$ python -q
>>> import numpy as np
>>> np.set_printoptions(precision=2, suppress=True, linewidth=120, floatmode="fixed")
>>> E = np.load("x.npy")
>>> E
array([[ 37,  12,  18,  -3],
       [ 12,  20,  11, -14],
       [ 18,  11,  24,  -6],
       [ -3, -14,  -6,  29]])
>>> # symmetric
>>> E.reshape(-1, 2)
array([[ 37,  12],
       [ 18,  -3],
       [ 12,  20],
       [ 11, -14],
       [ 18,  11],
       [ 24,  -6],
       [ -3, -14],
       [ -6,  29]])
>>> E.ravel(order="F")
array([ 37,  12,  18,  -3,  12,  20,  11, -14,  18,  11,  24,  -6,  -3, -14,  -6,  29])
>>> t3 = E.reshape(4, 2, -1)
>>> t3[:, 0]
array([[ 37,  12],
       [ 12,  20],
       [ 18,  11],
       [ -3, -14]])
>>> w, V = np.linalg.eig(E)
>>> np.round(E @ V[:, 0] - w[0] * V[:, 0], 2) + 0
array([0.00, 0.00, 0.00, 0.00])
>>> np.sort(np.linalg.eigvals(np.linalg.inv(E)))
array([0.02, 0.03, 0.09, 0.14])
>>> Y = E / np.sqrt((E ** 2).mean(axis=1, keepdims=True))
>>> E - E.mean(axis=1, keepdims=True)
array([[ 21.00,  -4.00,   2.00, -19.00],
       [  4.75,  12.75,   3.75, -21.25],
       [  6.25,  -0.75,  12.25, -17.75],
       [ -4.50, -15.50,  -7.50,  27.50]])
>>> np.linalg.matrix_rank(E - E.mean(axis=1, keepdims=True))
np.int64(3)
>>> np.linalg.norm(Y, axis=1)
array([2.00, 2.00, 2.00, 2.00])
>>> Y[0]
array([ 1.72,  0.56,  0.84, -0.14])
>>> W0 = np.loadtxt("arr.csv", delimiter=",")
>>> W0
array([[  0.00,   0.00,   0.00,  -5.00,  -2.00,  -5.00],
       [  0.00,   0.00,   0.00,   2.00,  -4.00,  -1.00],
       [  0.00,   0.00,   0.00,   2.00,   0.00,   5.00],
       [-10.00,  -4.00, -10.00,   0.00,   0.00,   0.00],
       [  4.00,  -8.00,  -2.00,   0.00,   0.00,   0.00],
       [  4.00,   0.00,  10.00,   0.00,   0.00,   0.00]])
>>> w1 = np.array([[3, 0, 1, 1, 1, 3],
...     [0, 2, 1, 1, 0, 3],
...     [2, 0, 3, 1, 2, 1],
...     [0, 2, 2, 2, 0, 0],
...     [2, 1, 1, 2, 1, 1],
...     [1, 0, 2, 1, 2, 2]])
>>> coef = np.array([-9, 1, 3, 6, 0, 9])
>>> act = np.maximum(W0 @ w1 + coef, 0)
>>> act
array([[ 0.00,  0.00,  0.00,  0.00,  0.00,  0.00],
       [ 0.00,  1.00,  1.00,  1.00,  0.00,  3.00],
       [ 0.00,  5.00, 17.00, 15.00, 10.00, 19.00],
       [ 0.00,  0.00,  0.00,  0.00,  0.00,  0.00],
       [ 0.00,  0.00,  0.00,  0.00,  0.00,  0.00],
       [23.00,  1.00, 37.00, 20.00, 24.00, 31.00]])
>>> (act > 0).mean(axis=0)
array([0.17, 0.50, 0.50, 0.50, 0.33, 0.50])
>>> np.linalg.matrix_rank(act)
np.int64(3)
>>> (act > 0).astype(int)
array([[0, 0, 0, 0, 0, 0],
       [0, 1, 1, 1, 0, 1],
       [0, 1, 1, 1, 1, 1],
       [0, 0, 0, 0, 0, 0],
       [0, 0, 0, 0, 0, 0],
       [1, 1, 1, 1, 1, 1]])
>>> Z = np.array([[1, 0], [-8, -2], [6, 2], [-8, -2], [0, -3], [-2, 8]])
>>> w1 @ Z
array([[ -5,  21],
       [-24,  20],
       [ 10,   6],
       [-20,  -4],
       [-18,   1],
       [  1,  12]])
>>> (act @ Z).round(6).argmax(axis=1)
array([0, 1, 1, 0, 0, 1])
>>> gram = W0.T @ W0
>>> np.linalg.eigvalsh(gram)[::-1]
array([315.30,  83.57,  78.82,  20.89,  17.14,   4.28])
>>> np.linalg.matrix_rank(gram)
np.int64(6)
>>> Y = np.linalg.inv(W0)
>>> np.round(np.linalg.inv(Y), 2) + 0
array([[  0.00,   0.00,   0.00,  -5.00,  -2.00,  -5.00],
       [  0.00,   0.00,   0.00,   2.00,  -4.00,  -1.00],
       [  0.00,   0.00,   0.00,   2.00,   0.00,   5.00],
       [-10.00,  -4.00, -10.00,   0.00,   0.00,   0.00],
       [  4.00,  -8.00,  -2.00,   0.00,   0.00,   0.00],
       [  4.00,   0.00,  10.00,   0.00,   0.00,   0.00]])
>>> (np.abs(Y) > 1e-9).astype(int)
array([[0, 0, 0, 1, 1, 1],
       [0, 0, 0, 1, 1, 1],
       [0, 0, 0, 1, 1, 1],
       [1, 1, 1, 0, 0, 0],
       [1, 1, 1, 0, 0, 0],
       [1, 1, 1, 0, 0, 0]])
>>> round(float(np.linalg.det(W0) * np.linalg.det(Y)), 2)
1.0
>>> Y
array([[-0.00, -0.00, -0.00, -0.12,  0.06, -0.11],
       [-0.00, -0.00, -0.00, -0.07, -0.09, -0.09],
       [ 0.00,  0.00,  0.00,  0.05, -0.02,  0.14],
       [-0.24,  0.12, -0.21, -0.00, -0.00, -0.00],
       [-0.14, -0.18, -0.18, -0.00, -0.00, -0.00],
       [ 0.10, -0.05,  0.29,  0.00,  0.00,  0.00]])
>>> round(np.linalg.slogdet(W0)[0], 2)
np.float64(-1.0)
>>> F = np.load("test15.npy")
>>> F
array([[0.50, 0.50, 0.00],
       [0.00, 0.50, 0.50],
       [0.00, 0.00, 1.00]])
>>> # triangular, det is the product of the diagonal
>>> proj = np.triu(np.array([[6, -2, -1], [-1, 2, 6], [8, 5, -7]]), 1) + np.eye(3)
>>> Y = proj @ F @ np.linalg.inv(proj)
>>> Y
array([[ 0.50,  0.50, -4.50],
       [ 0.00,  0.50,  3.50],
       [ 0.00,  0.00,  1.00]])
>>> F @ np.ones(3)
array([1.00, 1.00, 1.00])
>>> np.sort(np.abs(np.linalg.eigvals(F)))[::-1]
array([1.00, 0.50, 0.50])
>>> np.round(np.linalg.matrix_power(F, 100), 2) + 0
array([[0.00, 0.00, 1.00],
       [0.00, 0.00, 1.00],
       [0.00, 0.00, 1.00]])
>>> pr = np.eye(3)[0]
>>> for _ in range(6):
...     pr = pr @ F
...     print(pr.round(2))
... 
[0.50 0.50 0.00]
[0.25 0.50 0.25]
[0.12 0.38 0.50]
[0.06 0.25 0.69]
[0.03 0.16 0.81]
[0.02 0.09 0.89]
>>> ang = np.radians(95)
>>> R = np.eye(3)
>>> R[1, 1] = R[2, 2] = np.cos(ang)
>>> R[1, 2], R[2, 1] = -np.sin(ang), np.sin(ang)
>>> R
array([[ 1.00,  0.00,  0.00],
       [ 0.00, -0.09, -1.00],
       [ 0.00,  1.00, -0.09]])
>>> Y = F @ R.T
>>> Y
array([[ 0.50, -0.04,  0.50],
       [ 0.00, -0.54,  0.45],
       [ 0.00, -1.00, -0.09]])
>>> np.allclose(np.linalg.norm(F, axis=1), np.linalg.norm(Y, axis=1))
True
>>> np.abs(Y - F).max(axis=0)
array([0.00, 1.04, 1.09])
>>> np.round(np.linalg.det(R), 2), round(float(np.trace(R)), 2)
(np.float64(1.0), 0.83)
>>> x = np.array([2, -1, 2])
>>> rhs = Y @ x
>>> coef, lr = np.zeros(3), 1 / np.linalg.norm(Y, 2) ** 2
>>> for i in range(25):
...     coef -= lr * Y.T @ (Y @ coef - rhs)
...     if i % 5 == 0: print(i, round(np.linalg.norm(Y @ coef - rhs), 2))
... 
0 1.08
5 0.13
10 0.08
15 0.06
20 0.04
>>> round(np.linalg.cond(Y), 2)
np.float64(4.09)
>>> coef
array([ 1.90, -0.99,  2.07])
>>> np.round(np.linalg.norm(F, 2), 2)
np.float64(1.15)
>>> np.linalg.norm(F, axis=0)
array([0.50, 0.71, 1.12])
>>> F[2] @ F[1]
np.float64(0.5)
>>> round(float(np.linalg.norm(F[2] - F[1])), 2)
0.71
>>> round(np.linalg.norm(F, "nuc"), 2)
np.float64(2.2)
>>> np.round(np.linalg.norm(F, 1), 2), round(np.linalg.norm(F, np.inf), 2)
(np.float64(1.5), np.float64(1.0))
>>> np.round(np.linalg.norm(F[2], 1), 2), round(float(np.linalg.norm(F[2], np.inf)), 2)
(np.float64(1.0), 1.0)
>>> np.linalg.norm(F, axis=1).argmax()
np.int64(2)
>>> arr = np.array([[0, 16, 0], [-16, 0, 4], [0, -4, 0]])
>>> Uu, sigma, Vt = np.linalg.svd(arr)
>>> V = Vt[:(sigma > 1e-8).sum()]
>>> rng = np.random.default_rng(2526)
>>> x = arr[2] + 3 * arr[1] + rng.integers(2) * np.eye(3)[0]
>>> x
array([-48.00,  -4.00,  12.00])
>>> np.linalg.matrix_rank(np.vstack([arr, x]))
np.int64(2)
>>> np.allclose(V.T @ V @ x, x)
True
>>> Y = np.array([[1, -1, 2], [-2, 3, 0]])
>>> Z = np.kron(Y, arr)
>>> np.linalg.matrix_rank(Z)
np.int64(4)
>>> np.round(np.linalg.norm(Z, 2), 2), round(np.linalg.norm(Y, 2) * np.linalg.norm(arr, 2), 2)
(np.float64(65.15), np.float64(65.15))
>>> np.linalg.lstsq(arr[:-1].T, arr[-1])[2]
np.int32(2)
>>> np.abs(np.diag(np.linalg.qr(arr)[1])) > 1e-9
array([ True,  True, False])
>>> np.unique(arr.round(6), axis=0).shape
(3, 3)
>>> round(np.linalg.norm(arr, 2) / np.linalg.norm(arr), 2)
np.float64(0.71)
>>> np.argsort(-np.linalg.norm(arr, axis=0).round(6), kind="stable")[:3]
array([1, 0, 2])
>>> np.linalg.cond(arr) > 100
np.True_
>>> x = np.array([3, 1, 0])
>>> np.round(np.linalg.eigvals(arr).real, 2) + 0
array([0.00, 0.00, 0.00])
>>> q = np.linalg.solve(np.eye(3) - arr, np.eye(3) + arr)
>>> np.round(q @ q.T, 2) + 0
array([[1.00, 0.00, 0.00],
       [0.00, 1.00, 0.00],
       [0.00, 0.00, 1.00]])
>>> round(np.linalg.det(q), 2)
np.float64(1.0)
>>> m1 = np.load("a.npy")
>>> m1
array([[ 0, -4,  1,  2,  0],
       [ 4,  0,  6,  1, -2],
       [-1, -6,  0,  4, -4],
       [-2, -1, -4,  0,  5],
       [ 0,  2,  4, -5,  0]])
>>> # looks like rank 4
>>> Uu, sigma, Vt = np.linalg.svd(m1)
>>> V = Vt[:(sigma > 1e-8).sum()]
>>> x = m1[2] + -1 * m1[3] + rng.integers(2) * np.eye(5)[4]
>>> x
array([ 1.00, -5.00,  4.00,  4.00, -8.00])
>>> np.diag(V.T @ V)
array([0.53, 0.88, 0.82, 0.78, 0.98])
>>> np.allclose(V.T @ V @ x, x)
False
>>> np.round(np.linalg.norm(x - V.T @ V @ x), 2)
np.float64(0.13)
